% python3 -q
>>> import numpy as np
>>> np.set_printoptions(precision=3, suppress=True, linewidth=160)
>>> mat = np.loadtxt("block11.csv", delimiter=",")
>>> mat
array([[-1.228,  2.104,  1.751],
       [-1.147, -2.742, -0.408],
       [-1.246,  2.089,  1.756],
       [ 2.511,  1.065, -1.25 ],
       [ 1.703, -1.619, -1.865],
       [ 1.677, -1.651, -1.861],
       [-2.028,  1.155,  1.885],
       [ 0.378, -2.627, -1.398],
       [ 2.334, -0.51 , -1.814],
       [-0.811,  2.406,  1.598],
       [-2.019, -2.176,  0.433],
       [ 2.245,  1.852, -0.727],
       [-2.543, -0.664,  1.446],
       [-1.314,  2.029,  1.777],
       [-2.517, -0.235,  1.615],
       [ 2.057,  2.131, -0.478],
       [-0.613, -2.823, -0.807],
       [ 2.485,  1.206, -1.171],
       [ 0.665,  2.822,  0.771],
       [ 0.696,  2.82 ,  0.75 ],
       [ 2.542,  0.708, -1.427],
       [-1.359, -2.665, -0.23 ],
       [-2.497, -1.145,  1.206],
       [-2.079,  1.067,  1.881]])
>>> # null space of dimension 1
>>> cent = mat[[12, 1]].astype(float)
>>> for _ in range(5):
...     idx = np.linalg.norm(mat[:, None] - cent, axis=-1).argmin(axis=1)
...     cent = np.array([mat[idx == j].mean(axis=0) for j in range(2)])
... 
>>> idx
array([0, 1, 0, 1, 1, 1, 0, 1, 1, 0, 1, 1, 0, 0, 0, 1, 1, 1, 0, 0, 1, 1, 0, 0])
>>> print(np.abs(cent[1] - cent[0]).argmax())
2
>>> np.bincount(idx)
array([11, 13])
>>> print(cent[1] - cent[0])
[ 2.339 -2.071 -2.495]
>>> D = np.linalg.norm(mat[:, None] - mat[None], axis=-1)
>>> print(D.mean(axis=1).argmax())
7
>>> print(D[7].round(6).argsort(kind="stable")[:4])
[ 7 16  5  4]
>>> np.linalg.matrix_rank(D ** 2)
np.int64(3)
>>> rank = np.linalg.matrix_rank(mat)
>>> rank
np.int64(2)
>>> N = np.linalg.svd(mat)[2][rank:].T
>>> N.shape
(3, 1)
>>> print([int(np.linalg.matrix_rank(mat[:, :j + 1])) for j in range(3)])
[1, 2, 2]
>>> print(N @ N.T)
[[ 0.281 -0.179  0.412]
 [-0.179  0.114 -0.262]
 [ 0.412 -0.262  0.605]]
>>> N[:, 0] / N[np.abs(N[:, 0]).round(6).argmax(), 0]
array([ 0.682, -0.434,  1.   ])
>>> round(float(np.linalg.norm(mat, "nuc")), 3)
20.773
>>> round(np.linalg.norm(mat, 2), 3)
np.float64(10.738)
>>> np.round(np.linalg.norm(mat, 2) / np.linalg.norm(mat), 3)
np.float64(0.731)
>>> arr = np.load("case17.npy")
>>> arr
array([[ 1.,  0.,  0.],
       [ 0.,  0.,  1.],
       [ 0., -1.,  0.]])
>>> # splits into 2 blocks
>>> x0 = np.array([2, -2, -2])
>>> arr.T @ (arr @ x0)
array([ 2., -2., -2.])
>>> print(np.linalg.inv(arr))
[[ 1.  0.  0.]
 [-0. -0. -1.]
 [ 0.  1.  0.]]
>>> print(np.abs(np.linalg.eigvals(arr)))
[1. 1. 1.]
>>> round(float(np.linalg.det(arr)), 3)
1.0
>>> round(float(np.linalg.norm(x0)), 3), np.round(np.linalg.norm(arr @ x0), 3)
(3.464, np.float64(3.464))
>>> Q, Rm = np.linalg.qr(arr)
>>> np.abs(np.diag(Rm))
array([1., 1., 1.])
>>> np.trace(Q @ Q.T)
np.float64(3.0)
>>> Q.T @ Q
array([[1., 0., 0.],
       [0., 1., 0.],
       [0., 0., 1.]])
>>> abs(Rm[0, 0]), round(np.linalg.norm(arr[:, 0]), 3)
(np.float64(1.0), np.float64(1.0))
>>> Q = arr.astype(float).copy()
>>> for j in range(3):
...     Q[:, j] -= Q[:, :j] @ (Q[:, :j].T @ Q[:, j])
...     Q[:, j] /= np.linalg.norm(Q[:, j])
... 
>>> print(Q.T @ Q)
[[1. 0. 0.]
 [0. 1. 0.]
 [0. 0. 1.]]
>>> Q.T @ arr
array([[1., 0., 0.],
       [0., 1., 0.],
       [0., 0., 1.]])
>>> rng = np.random.default_rng(416195)
>>> t = rng.uniform(0, 2 * np.pi, 14)
>>> Q, _ = np.linalg.qr(np.array([[-1.7, -1.3], [1.1, 1.2], [0.1, -1.0]]))
>>> E = 3 * np.c_[np.cos(t), np.sin(t)] @ Q.T
>>> E
array([[ 2.147, -0.784, -1.943],
       [-2.512,  1.378,  0.891],
       [-2.209,  1.791, -0.955],
       [ 0.217,  0.815, -2.879],
       [-2.502,  1.655,  0.039],
       [-2.237,  0.896,  1.787],
       [-1.606,  1.698, -1.882],
       [ 0.494, -1.227,  2.693],
       [-0.583, -0.574,  2.886],
       [ 1.26 ,  0.067, -2.722],
       [ 0.817, -1.388,  2.531],
       [-2.535,  1.536,  0.461],
       [-1.193, -0.121,  2.75 ],
       [ 1.46 , -0.1  , -2.619]])
>>> # null space of dimension 1
>>> C2 = np.cov(E, rowvar=False)
>>> C2
array([[ 2.827, -1.492, -1.179],
       [-1.492,  1.283, -0.867],
       [-1.179, -0.867,  4.958]])
>>> np.round(np.corrcoef(E[:, 2], E[:, 1])[0, 1], 3)
np.float64(-0.344)
>>> E.std(axis=0)
array([1.62 , 1.092, 2.146])
>>> np.round(np.linalg.eigvalsh(C2)[::-1], 3) + 0
array([5.492, 3.576, 0.   ])
>>> C2.shape
(3, 3)
>>> np.argwhere(np.triu(np.abs(np.corrcoef(E.T)) > 0.8, 1))
array([], shape=(0, 2), dtype=int64)
>>> Xs = E - E.mean(axis=0)
>>> vecs = np.linalg.svd(Xs)[2][:2]
>>> B = Xs - Xs @ vecs.T @ vecs
>>> np.round(B.std(axis=0), 3) + 0
array([0., 0., 0.])
>>> print(np.diag(vecs.T @ vecs))
[0.714 0.357 0.929]
>>> [round(float(x), 3) for x in np.linalg.svd(E, compute_uv=False)[:3]]
[8.542, 7.282, 0.0]
>>> np.linalg.matrix_rank(E, rtol=0.1)
np.int64(2)
>>> cent = E[[2, 6]].astype(float)
>>> for _ in range(6):
...     idx = np.linalg.norm(E[:, None] - cent, axis=-1).argmin(axis=1)
...     cent = np.array([E[idx == j].mean(axis=0) for j in range(2)])
... 
>>> idx
array([1, 0, 0, 1, 0, 0, 1, 0, 0, 1, 0, 0, 0, 1])
>>> np.abs(cent[1] - cent[0]).argmax()
np.int64(2)
>>> idx = E[:, 2] > np.median(E[:, 2])
>>> f = E[idx].mean(axis=0) - E[~idx].mean(axis=0)
>>> print(((E - E.mean(axis=0)) @ f > 0).astype(int))
[0 1 0 0 1 1 0 1 1 0 1 1 1 0]
>>> idx.astype(int)
array([0, 1, 0, 0, 0, 1, 0, 1, 1, 0, 1, 1, 1, 0])
>>> J = np.load("m.npy")
>>> J
array([[ -0.398, -32.331, -12.079],
       [-17.585, -25.594,   6.773],
       [ 17.42 ,  -9.813,   0.831],
       [ 13.996, -19.811,  -1.684],
       [ -8.665, -24.006,  13.079],
       [ -1.876,  17.209,   4.404],
       [  4.051,  17.912,   3.744],
       [ -0.034,   0.215, -14.097],
       [ -5.105,   2.578,  -1.418],
       [ -4.446, -17.99 ,   2.914],
       [ 23.765,   0.441, -12.333],
       [-38.88 ,  -5.682,  12.044],
       [-39.443,   7.336,  10.132],
       [ -9.023, -24.272,   7.593],
       [-12.552,  16.069,   6.038],
       [-10.692,  17.343,  -9.182],
       [ 10.536, -15.064,  13.827]])
>>> idx = rng.permutation(3)
>>> B = J[:, idx] * rng.choice([-1, 1], 3)
>>> B
array([[-32.331,  12.079,   0.398],
       [-25.594,  -6.773,  17.585],
       [ -9.813,  -0.831, -17.42 ],
       [-19.811,   1.684, -13.996],
       [-24.006, -13.079,   8.665],
       [ 17.209,  -4.404,   1.876],
       [ 17.912,  -3.744,  -4.051],
       [  0.215,  14.097,   0.034],
       [  2.578,   1.418,   5.105],
       [-17.99 ,  -2.914,   4.446],
       [  0.441,  12.333, -23.765],
       [ -5.682, -12.044,  38.88 ],
       [  7.336, -10.132,  39.443],
       [-24.272,  -7.593,   9.023],
       [ 16.069,  -6.038,  12.552],
       [ 17.343,   9.182,  10.692],
       [-15.064, -13.827, -10.536]])
>>> Uu, _, Vt = np.linalg.svd(J.T @ B)
>>> np.round(np.linalg.lstsq(J, B)[0], 3) + 0
array([[ 0.,  0., -1.],
       [ 1.,  0.,  0.],
       [ 0., -1.,  0.]])
>>> D = np.linalg.norm(J[:, None] - J[None], axis=-1)
>>> print(np.flatnonzero(D[2] < D.mean() / 2))
[ 2  3 16]
>>> np.unravel_index(D.round(6).argmax(), D.shape)
(np.int64(10), np.int64(11))
>>> t3 = np.stack([J, 4 * J, J[::-1]])
>>> np.linalg.norm(t3, axis=(1, 2))
array([107.697, 430.786, 107.697])
>>> np.linalg.matrix_rank(t3)
array([3, 3, 3])
>>> np.linalg.matrix_rank(t3.reshape(3, -1))
np.int64(2)
>>> Xs = (J - J.mean(axis=0)) / J.std(axis=0)
>>> Xs.std(axis=0)
array([1., 1., 1.])
>>> np.argwhere(np.abs(Xs) > 2)
array([[11,  0],
       [12,  0]])
>>> b = np.linalg.lstsq(np.delete(Xs, 1, axis=1), Xs[:, 1])[0]
>>> round(float(1 - np.var(Xs[:, 1] - np.delete(Xs, 1, axis=1) @ b)), 3)
0.044
>>> A = np.loadtxt("w.csv", delimiter=",")
>>> A
array([[-1.6  , -0.5  , -2.389],
       [ 1.2  ,  1.5  ,  7.35 ],
       [ 3.9  ,  0.2  ,  1.031],
       [-0.2  ,  0.   ,  0.22 ],
       [ 1.2  , -0.7  , -3.298],
       [ 0.1  , -0.3  , -1.527],
       [ 0.   ,  0.2  ,  1.072],
       [-1.8  ,  0.3  ,  1.488],
       [-0.1  , -1.9  , -9.519],
       [-1.   ,  0.2  ,  0.894],
       [-1.1  , -0.1  , -0.395]])
>>> def softmax(z):
...     e = np.exp(z - z.max(axis=-1, keepdims=True))
...     return e / e.sum(axis=-1, keepdims=True)
... 
>>> print(np.round(softmax(10 * A[8]), 3) + 0)
[1. 0. 0.]
>>> scores = A @ A.T / np.sqrt(3)
>>> print(softmax(scores).round(6).argmax(axis=1))
[8 1 2 1 8 8 1 1 8 1 8]
>>> idx = mat[:, 2] > np.median(mat[:, 2])
>>> f = mat[idx].mean(axis=0) - mat[~idx].mean(axis=0)
>>> np.argsort(-np.abs(f).round(6), kind="stable")
array([0, 2, 1])
>>> idx.astype(int)
array([1, 0, 1, 0, 0, 0, 1, 0, 0, 1, 1, 0, 1, 1, 1, 0, 0, 0, 1, 1, 0, 0, 1, 1])
>>> f
array([-2.644,  1.662,  2.526])
>>> Xs = (A - A.mean(axis=0)) / A.std(axis=0)
>>> Xs.std(axis=0)
array([1., 1., 1.])
>>> b = np.linalg.lstsq(np.delete(Xs, 0, axis=1), Xs[:, 0])[0]
>>> np.abs(b).argmax()
np.int64(1)
>>> round(1 - np.var(Xs[:, 0] - np.delete(Xs, 0, axis=1) @ b), 3)
np.float64(0.027)
>>> x0 = np.array([-1, -3, -3])
>>> h = np.maximum(E @ x0, 0)
>>> print(np.tanh(E @ x0))
[ 1.    -1.    -0.291  1.    -0.989 -1.     0.974 -1.    -1.     1.    -1.    -0.998 -1.     1.   ]
>>> h
array([6.033, 0.   , 0.   , 5.975, 0.   , 0.   , 2.158, 0.   , 0.   , 6.703, 0.   , 0.   , 0.   , 6.698])
>>> np.flatnonzero(h > 1e-9)
array([ 0,  3,  6,  9, 13])
>>> cent = A[[7, 1]].astype(float)
>>> for _ in range(4):
...     idx = np.linalg.norm(A[:, None] - cent, axis=-1).argmin(axis=1)
...     cent = np.array([A[idx == j].mean(axis=0) for j in range(2)])
... 
>>> idx
array([0, 1, 0, 0, 0, 0, 0, 0, 0, 0, 0])
>>> np.abs(cent[1] - cent[0]).argmax()
np.int64(2)
>>> cent[1] - cent[0]
array([1.26 , 1.76 , 8.592])
>>> M = np.load("out5.npy")
>>> M
array([[20.934, 59.704, 40.951],
       [18.31 , 61.218, 40.188],
       [20.775, 59.356, 39.105],
       [20.332, 58.848, 40.337],
       [19.925, 59.966, 40.581],
       [19.382, 61.012, 41.917],
       [16.673, 59.732, 39.901],
       [21.171, 60.145, 41.436],
       [19.546, 60.128, 40.157],
       [19.626, 61.063, 39.217],
       [18.759, 59.886, 40.05 ],
       [19.741, 57.924, 37.829],
       [19.354, 61.611, 39.636],
       [21.893, 60.049, 39.367],
       [17.876, 58.488, 40.01 ],
       [19.792, 60.656, 40.913],
       [20.687, 62.335, 37.884],
       [19.274, 60.701, 40.941],
       [20.115, 61.141, 40.039],
       [19.227, 60.385, 39.59 ],
       [20.008, 58.554, 40.669],
       [21.052, 62.116, 39.696]])
>>> Xs = (M - M.mean(axis=0)) / M.std(axis=0)
>>> np.argwhere(np.abs(Xs) > 2)
array([[ 6,  0],
       [11,  1],
       [11,  2],
       [16,  2]])
>>> b = np.linalg.lstsq(np.delete(Xs, 1, axis=1), Xs[:, 1])[0]
>>> np.abs(b).argmax()
np.int64(0)
>>> round(1 - np.var(Xs[:, 1] - np.delete(Xs, 1, axis=1) @ b), 3)
np.float64(0.019)
>>> proj = M @ np.linalg.solve(M.T @ M, M.T)
>>> np.round(np.trace(proj), 3)
np.float64(3.0)
>>> np.round(np.linalg.eigvalsh(proj), 3) + 0
array([0., 0., 0., 0., 0., 0., 0., 0., 0., 0., 0., 0., 0., 0., 0., 0., 0., 0., 0., 1., 1., 1.])
>>> M.mean(axis=0)
array([19.748, 60.228, 40.019])
>>> M[:, 3]
Traceback (most recent call last):
  File "<python-input-127>", line 1, in <module>
    M[:, 3]
    ~^^^^^^
IndexError: index 3 is out of bounds for axis 1 with size 3
>>> np.linalg.matrix_rank(M)
np.int64(3)
>>> np.linalg.svd(M, compute_uv=False)
array([351.629,   5.369,   4.683])
>>> M[22]
Traceback (most recent call last):
  File "<python-input-130>", line 1, in <module>
    M[22]
    ~^^^^
IndexError: index 22 is out of bounds for axis 0 with size 22
>>> print(M.sum(axis=0))
[ 434.452 1325.018  880.414]
>>> np.unravel_index(np.abs(M).argmax(), M.shape)
(np.int64(16), np.int64(1))
>>> M.shape
(22, 3)
>>> x0 = np.array([-1, 1, 1])
>>> y = M @ x0
>>> np.linalg.lstsq(M, y)[0]
array([-1.,  1.,  1.])
>>> print(np.round(np.linalg.pinv(M) @ M, 3) + 0)
[[1. 0. 0.]
 [0. 1. 0.]
 [0. 0. 1.]]
>>> y = y + 0.05 * rng.normal(size=22)
>>> y
array([79.669, 83.163, 77.705, 78.866, 80.62 , 83.603, 83.067, 80.33 , 80.703, 80.746, 81.205, 76.038, 81.91 , 77.477, 80.651, 81.817, 79.603, 82.33 , 81.068,
       80.699, 79.186, 80.93 ])
>>> b, *_ = np.linalg.lstsq(M, y)
>>> np.round(np.linalg.norm(y - M @ b), 3)
np.float64(0.215)
>>> b.round()
array([-1.,  1.,  1.])
>>> [round(float(np.linalg.norm(np.linalg.solve(M.T @ M + lam * np.eye(3), M.T @ y))), 2) for lam in (0, 1, 10, 100)]
[1.74, 1.71, 1.48, 1.12]
>>> b
array([-1.02 ,  1.021,  0.979])
>>> W1 = np.array([[0, 2], [1, 0], [2, 2]])
>>> b = np.array([-1, -4])
>>> act = np.maximum(M @ W1 + b, 0)
>>> (act > 0).mean(axis=0)
array([1., 1.])
>>> np.linalg.matrix_rank(act)
np.int64(2)
>>> cent = np.array([[-2, 1, -1], [0, 0, -2]])
>>> (act @ cent).round(6).argmax(axis=1)
array([1, 1, 1, 1, 1, 1, 1, 1, 1, 1, 1, 1, 1, 1, 1, 1, 1, 1, 1, 1, 1, 1])
>>> W1 @ cent
array([[ 0,  0, -4],
       [-2,  1, -1],
       [-4,  2, -6]])
>>> F = np.load("arr.npy")
>>> F
array([[ 0,  0,  0],
       [ 0,  4, 10],
       [ 0, 10, 25]])
>>> # null space of dimension 2
>>> Uu, s, Vt = np.linalg.svd(F)
>>> print(s.round(3) + 0)
[29.  0.  0.]
>>> np.argmax(s[:-1] / (s[1:] + 1e-6)) + 1
np.int64(1)
>>> B = Uu[:, :1] @ np.diag(s[:1]) @ Vt[:1]
>>> round(np.linalg.norm(F - B) / np.linalg.norm(F), 3)
np.float64(0.0)
>>> np.linalg.matrix_rank(B)
np.int64(1)
>>> feats = np.load("dump.npy")
>>> feats
array([[ 0.1,  0.3,  0.6],
       [ 0.1, -1. ,  0.6],
       [-1.3,  2.2, -0.2],
       [ 1.6, -0.2, -1.4],
       [ 1.3,  0.1, -0.1],
       [-1.1,  1.8,  0.5],
       [ 1.5,  0.3,  1. ],
       [ 0.2,  0.2,  1.1],
       [ 0.6,  0.4, -1.6],
       [13. ,  8. ,  1. ]])
>>> cent = feats[[7, 3]].astype(float)
>>> for _ in range(6):
...     idx = np.linalg.norm(feats[:, None] - cent, axis=-1).argmin(axis=1)
...     cent = np.array([feats[idx == j].mean(axis=0) for j in range(2)])
... 
>>> idx
array([0, 0, 0, 0, 0, 0, 0, 0, 0, 1])
>>> np.bincount(idx)
array([9, 1])
